$ ipython --no-banner

In [1]: import numpy as np

In [2]: import numpy.linalg as la

In [3]: np.set_printoptions(precision=1, suppress=True, linewidth=120, floatmode="fixed")

In [4]: B = np.array([[-3, -3, -5, -1, 1],
   ...:     [1, 2, -2, 4, 0],
   ...:     [5, 5, -3, -2, 2],
   ...:     [3, 4, 2, 0, -2],
   ...:     [5, -4, 3, -3, 5]])

In [5]: B[-1] = B[0]

In [6]: M = B + 0.3 * np.eye(5)

In [7]: M
Out[7]: 
array([[-2.7, -3.0, -5.0, -1.0,  1.0],
       [ 1.0,  2.3, -2.0,  4.0,  0.0],
       [ 5.0,  5.0, -2.7, -2.0,  2.0],
       [ 3.0,  4.0,  2.0,  0.3, -2.0],
       [-3.0, -3.0, -5.0, -1.0,  1.3]])

In [8]: t3 = np.stack([M, 4 * M, M[::-1]])

In [9]: la.norm(t3, axis=(1, 2))
Out[9]: array([14.6, 58.5, 14.6])

In [10]: t3.shape
Out[10]: (3, 5, 5)

In [11]: (t3 @ M.T).shape
Out[11]: (3, 5, 5)

In [12]: J = np.array([[0, -9, 0, -9, 0, -9],
    ...:     [-5, 5, -5, 5, -5, 5],
    ...:     [-9, 6, -9, 6, -9, 6],
    ...:     [0, -9, 0, -9, 0, -9],
    ...:     [-5, 5, -5, 5, -5, 5],
    ...:     [-9, 6, -9, 6, -9, 6]])

In [13]: gram = J.T @ J

In [14]: (J @ J.T).shape
Out[14]: (6, 6)

In [15]: np.trace(gram), (J ** 2).sum()
Out[15]: (np.int64(1488), np.int64(1488))

In [16]: la.matrix_rank(gram)
Out[16]: np.int64(2)

In [17]: rng = np.random.default_rng(167)

In [18]: B = J + rng.integers(-2, 3, (6, 2)) @ rng.integers(-2, 3, (2, 6))

In [19]: B
Out[19]: 
array([[  6,  -8,   1,  -9,  -1,  -7],
       [ -3,   2,  -8,  10,  -2,   9],
       [ -5,   4, -11,  10,  -7,  10],
       [  6,  -8,   1,  -9,  -1,  -7],
       [ -9,   5,  -5,   4,  -5,   3],
       [ -3,   5, -10,   9,  -8,  10]])

In [20]: la.matrix_rank(B - J, tol=1e-8)
Out[20]: np.int64(2)

In [21]: B - J
Out[21]: 
array([[ 6,  1,  1,  0, -1,  2],
       [ 2, -3, -3,  5,  3,  4],
       [ 4, -2, -2,  4,  2,  4],
       [ 6,  1,  1,  0, -1,  2],
       [-4,  0,  0, -1,  0, -2],
       [ 6, -1, -1,  3,  1,  4]])

In [22]: z = rng.permutation(6)

In [23]: z
Out[23]: array([2, 1, 5, 4, 3, 0])

In [24]: B = J[z][:, z]

In [25]: np.diag(B)
Out[25]: array([-9,  5,  6, -5, -9,  0])

In [26]: np.round(np.sort(np.abs(la.eigvals(B))), 1) + 0
Out[26]: array([ 0.0,  0.0,  0.0,  0.0,  0.0, 12.0])

In [27]: B
Out[27]: 
array([[-9,  6,  6, -9,  6, -9],
       [-5,  5,  5, -5,  5, -5],
       [-9,  6,  6, -9,  6, -9],
       [-5,  5,  5, -5,  5, -5],
       [ 0, -9, -9,  0, -9,  0],
       [ 0, -9, -9,  0, -9,  0]])

In [28]: np.round(la.det(B), 1), round(float(la.det(J[z])), 1)
Out[28]: (np.float64(0.0), 0.0)

In [29]: mat = np.load("block13.npy")

In [30]: mat
Out[30]: 
array([[ 1, -2,  4, -8],
       [ 1, -1,  1, -1],
       [ 1,  0,  0,  0]])

In [31]: r0 = np.array([7, 0, 9])

In [32]: np.array([np.convolve(row, r0, "same") for row in mat])
Out[32]: 
array([[-14,  37, -74,  36],
       [ -7,  16, -16,   9],
       [  0,   9,   0,   0]])

In [33]: B = mat / la.norm(mat, axis=1, keepdims=True)

In [34]: gram = B @ B.T

In [35]: np.argwhere(np.triu(np.abs(gram) > 0.95, 1))
Out[35]: array([], shape=(0, 2), dtype=int64)

In [36]: round(float(np.degrees(np.arccos(np.clip(gram[1, 0], -1, 1)))), 1)
Out[36]: 35.6

In [37]: E = np.loadtxt("sample1.csv", delimiter=",")

In [38]: E
Out[38]: 
array([[0.0, 1.0, 1.0],
       [1.0, 0.0, 1.0],
       [1.0, 1.0, 0.0]])

In [39]: # symmetric

In [40]: np.all(la.eigvalsh(E) > 0)
Out[40]: np.False_

In [41]: round(la.eigvalsh(E).min(), 1)
Out[41]: np.float64(-1.0)

In [42]: round(float(la.norm(E) ** 2 / la.norm(E, 2) ** 2), 1)
Out[42]: 1.5

In [43]: E[2] @ E[1]
Out[43]: np.float64(1.0)

In [44]: np.round(la.norm(E, 2), 1)
Out[44]: np.float64(2.0)

In [45]: W0 = np.array([[3, 0, 0, 3, 3],
    ...:     [0, 3, 1, 1, 0],
    ...:     [0, 0, 1, 2, 2],
    ...:     [0, 0, 0, 1, 3],
    ...:     [0, 0, 0, 0, 1]])

In [46]: W0 @ W0
Out[46]: 
array([[ 9,  0,  0, 12, 21],
       [ 0,  9,  4,  6,  5],
       [ 0,  0,  1,  4, 10],
       [ 0,  0,  0,  1,  6],
       [ 0,  0,  0,  0,  1]])

In [47]: la.matrix_rank(W0 - W0[0, 0] * np.eye(5))
Out[47]: np.int64(3)

In [48]: vec = np.array([-5, 3, 7, 9, 0])

In [49]: y = W0 @ vec

In [50]: b, lr = np.zeros(5), 1 / la.norm(W0, 2) ** 2

In [51]: for i in range(20):
    ...:     b -= lr * W0.T @ (W0 @ b - y)
    ...:     if i % 5 == 0: print(i, round(la.norm(W0 @ b - y), 1))
    ...: 
0 21.5
5 10.0
10 7.4
15 6.1

In [52]: round(float(la.cond(W0)), 1)
Out[52]: 38.7

In [53]: def softmax(z):
    ...:     e = np.exp(z - z.max(axis=-1, keepdims=True))
    ...:     return e / e.sum(axis=-1, keepdims=True)
    ...: 

In [54]: softmax(W0[2])
Out[54]: array([0.1, 0.1, 0.1, 0.4, 0.4])

In [55]: np.round(softmax(10 * W0[2]), 1) + 0
Out[55]: array([0.0, 0.0, 0.0, 0.5, 0.5])

In [56]: softmax(W0).sum(axis=1)
Out[56]: array([1.0, 1.0, 1.0, 1.0, 1.0])

In [57]: S = W0 @ W0.T / np.sqrt(5)

In [58]: np.round(softmax(S)[2] @ W0, 1) + 0
Out[58]: array([2.1, 0.0, 0.2, 2.5, 2.8])

In [59]: softmax(S).round(6).argmax(axis=1)
Out[59]: array([0, 1, 0, 0, 0])

In [60]: np.round(softmax(S), 1) + 0
Out[60]: 
array([[1.0, 0.0, 0.0, 0.0, 0.0],
       [0.0, 0.9, 0.0, 0.0, 0.0],
       [0.7, 0.0, 0.2, 0.1, 0.0],
       [0.6, 0.0, 0.1, 0.3, 0.0],
       [0.3, 0.1, 0.2, 0.3, 0.1]])
